>>> import numpy as np
>>> import numpy.linalg as la
>>> np.set_printoptions(precision=1, suppress=True, linewidth=200, legacy="1.25")
>>> tidy = lambda a: np.round(a, 1) + 0
>>> F = np.loadtxt("mat.csv", delimiter=",")
>>> print(tidy(F))
[[0.1 0.2 0.  0.2]
 [0.2 0.6 0.1 0.4]
 [0.  0.1 0.  0.1]
 [0.2 0.4 0.1 0.3]]
>>> # rows and columns are dependent
>>> print(tidy(np.abs(la.eigvals(F)).max()))
1.0
>>> print((F - F.T) / 2)
[[0. 0. 0. 0.]
 [0. 0. 0. 0.]
 [0. 0. 0. 0.]
 [0. 0. 0. 0.]]
>>> print(tidy(F @ F))
[[0.1 0.2 0.  0.2]
 [0.2 0.6 0.1 0.4]
 [0.  0.1 0.  0.1]
 [0.2 0.4 0.1 0.3]]
>>> print(tidy(np.sort(np.abs(la.eigvals(F)))))
[0. 0. 0. 1.]
>>> print(np.allclose(F, F.T))
True
>>> print(np.allclose(F @ F.T, F.T @ F))
True
>>> print(tidy((F + F.T) / 2))
[[0.1 0.2 0.  0.2]
 [0.2 0.6 0.1 0.4]
 [0.  0.1 0.  0.1]
 [0.2 0.4 0.1 0.3]]
>>> print(np.unique(F.round(6), axis=0).shape)
(4, 4)
>>> print(np.allclose(F[:-1].T @ la.lstsq(F[:-1].T, F[-1])[0], F[-1]))
True
>>> print(la.lstsq(F[:-1].T, F[-1])[2])
1
>>> left, sig, vt = la.svd(F)
>>> print(tidy(sig))
[1. 0. 0. 0.]
>>> print(np.argmax(sig[:-1] / (sig[1:] + 1e-6)) + 1)
1
>>> other = left[:, :1] @ np.diag(sig[:1]) @ vt[:1]
>>> print(tidy(other))
[[0.1 0.3 0.  0.2]
 [0.3 0.6 0.1 0.4]
 [0.  0.1 0.  0.1]
 [0.2 0.4 0.1 0.3]]
>>> print(tidy(la.norm(F - other, 2)), tidy(sig[1]))
0.0 0.0
>>> other = F / np.sqrt((F ** 2).mean(axis=1, keepdims=True))
>>> print(tidy(F - F.mean(axis=1, keepdims=True)))
[[ 0.   0.1 -0.1  0. ]
 [-0.1  0.2 -0.3  0.1]
 [ 0.   0.   0.   0. ]
 [-0.1  0.2 -0.2  0.1]]
>>> print(la.matrix_rank(other) == la.matrix_rank(F))
True
>>> print(tidy(other[1]))
[0.7 1.5 0.2 1.1]
>>> x0 = np.array([0, 2, 0, 2])
>>> print(tidy((F * x0).sum(axis=1)))
[0.9 2.  0.3 1.4]
>>> print(tidy(F @ (2 * x0)))
[1.7 4.  0.6 2.9]
>>> print(tidy(F @ np.ones(4)))
[0.6 1.3 0.2 1. ]
>>> feats = np.load("arr.npy")
>>> print(tidy(feats))
[[ 0.3 -0.1 -0.7 -0.6]
 [-0.1  1.  -0.1 -0.1]
 [-0.7 -0.1  0.3 -0.6]
 [-0.6 -0.1 -0.6  0.5]]
>>> w, V = la.eigh(feats)
>>> print(tidy(la.eigvalsh(feats + 3 * np.eye(4))))
[2. 4. 4. 4.]
>>> print(w.sum(), np.trace(feats))
2.0 2.0
>>> print((w > 1e-8).sum(), (w < -1e-8).sum())
3 1
>>> print(tidy(w))
[-1.  1.  1.  1.]
>>> print(tidy(V.T @ feats @ V))
[[-1.  0.  0.  0.]
 [ 0.  1.  0.  0.]
 [ 0.  0.  1.  0.]
 [ 0.  0.  0.  1.]]
>>> print(tidy(V.T @ V))
[[1. 0. 0. 0.]
 [0. 1. 0. 0.]
 [0. 0. 1. 0.]
 [0. 0. 0. 1.]]
>>> print(tidy(la.det(feats[::-1])))
-1.0
>>> print(tidy(np.kron(np.eye(2, dtype=int), feats)))
[[ 0.3 -0.1 -0.7 -0.6  0.   0.   0.   0. ]
 [-0.1  1.  -0.1 -0.1  0.   0.   0.   0. ]
 [-0.7 -0.1  0.3 -0.6  0.   0.   0.   0. ]
 [-0.6 -0.1 -0.6  0.5  0.   0.   0.   0. ]
 [ 0.   0.   0.   0.   0.3 -0.1 -0.7 -0.6]
 [ 0.   0.   0.   0.  -0.1  1.  -0.1 -0.1]
 [ 0.   0.   0.   0.  -0.7 -0.1  0.3 -0.6]
 [ 0.   0.   0.   0.  -0.6 -0.1 -0.6  0.5]]
>>> hat = np.triu(np.array([[1, 2, 1, 0], [2, 2, 1, 0], [0, 2, 2, 2], [2, 0, 0, 0]]), 1) + np.eye(4)
>>> other = hat @ feats @ la.inv(hat)
>>> print(la.matrix_rank(other))
4
>>> print(tidy(la.det(other)))
-1.0
>>> print(tidy(feats.sum(axis=1)))
[-1.2  0.8 -1.2 -0.8]
>>> print(tidy(feats.sum(axis=0)))
[-1.2  0.8 -1.2 -0.8]
>>> print(la.matrix_rank(feats))
4
>>> A = np.load("x.npy")
>>> print(A)
[[ 1.6 -0.6  0.4  0.4 -0.5]
 [ 0.8  2.3  1.  -0.4 -1.3]
 [ 0.3  0.1  0.5 -0.9 -1.5]
 [-0.8 -0.5  0.1 -1.1  0.8]
 [ 0.2  1.4  0.2 -0.9 -0.2]]
>>> x0 = np.array([3, 9, 8, 4, 4])
>>> rhs = A @ x0
>>> print(tidy(rhs))
[ 2.2 24.3 -3.8 -7.3 10.4]
>>> print(tidy(la.solve(A, -3 * rhs)))
[ -9. -27. -24. -12. -12.]
>>> print(tidy(la.solve(A, A[:, 0])))
[1. 0. 0. 0. 0.]
>>> print(tidy(la.solve(A.T, A[0])))
[1. 0. 0. 0. 0.]
>>> print(tidy(la.solve(A, rhs)))
[3. 9. 8. 4. 4.]
>>> print(tidy(np.abs(la.eigvals(A)).max()))
2.3
>>> print(tidy(la.det(A)))
4.3
>>> print(tidy(np.sort(np.abs(la.eigvals(A)))))
[0.9 1.  1.  2.3 2.3]
>>> J = np.array([[-3, 0, 0], [5, 9, 0], [3, -2, -8]])
>>> # triangular, det is the product of the diagonal
>>> print(la.matrix_power(J, 3))
[[ -27    0    0]
 [ 315  729    0]
 [ 311 -146 -512]]
>>> print((J + J.T) / 2)
[[-3.   2.5  1.5]
 [ 2.5  9.  -1. ]
 [ 1.5 -1.  -8. ]]
>>> print(tidy(la.det(J)))
216.0
>>> print(tidy(np.sort(np.abs(la.eigvals(J)))))
[3. 8. 9.]
>>> x0 = np.array([2, 8, 6])
>>> rhs = J @ x0
>>> print(rhs)
[ -6  82 -58]
>>> print(tidy(la.solve(J, rhs)))
[2. 8. 6.]
>>> print(tidy(la.solve(J, J[:, 1])))
[0. 1. 0.]
>>> print(tidy(la.solve(J, rhs + J[:, 0])))
[3. 8. 6.]
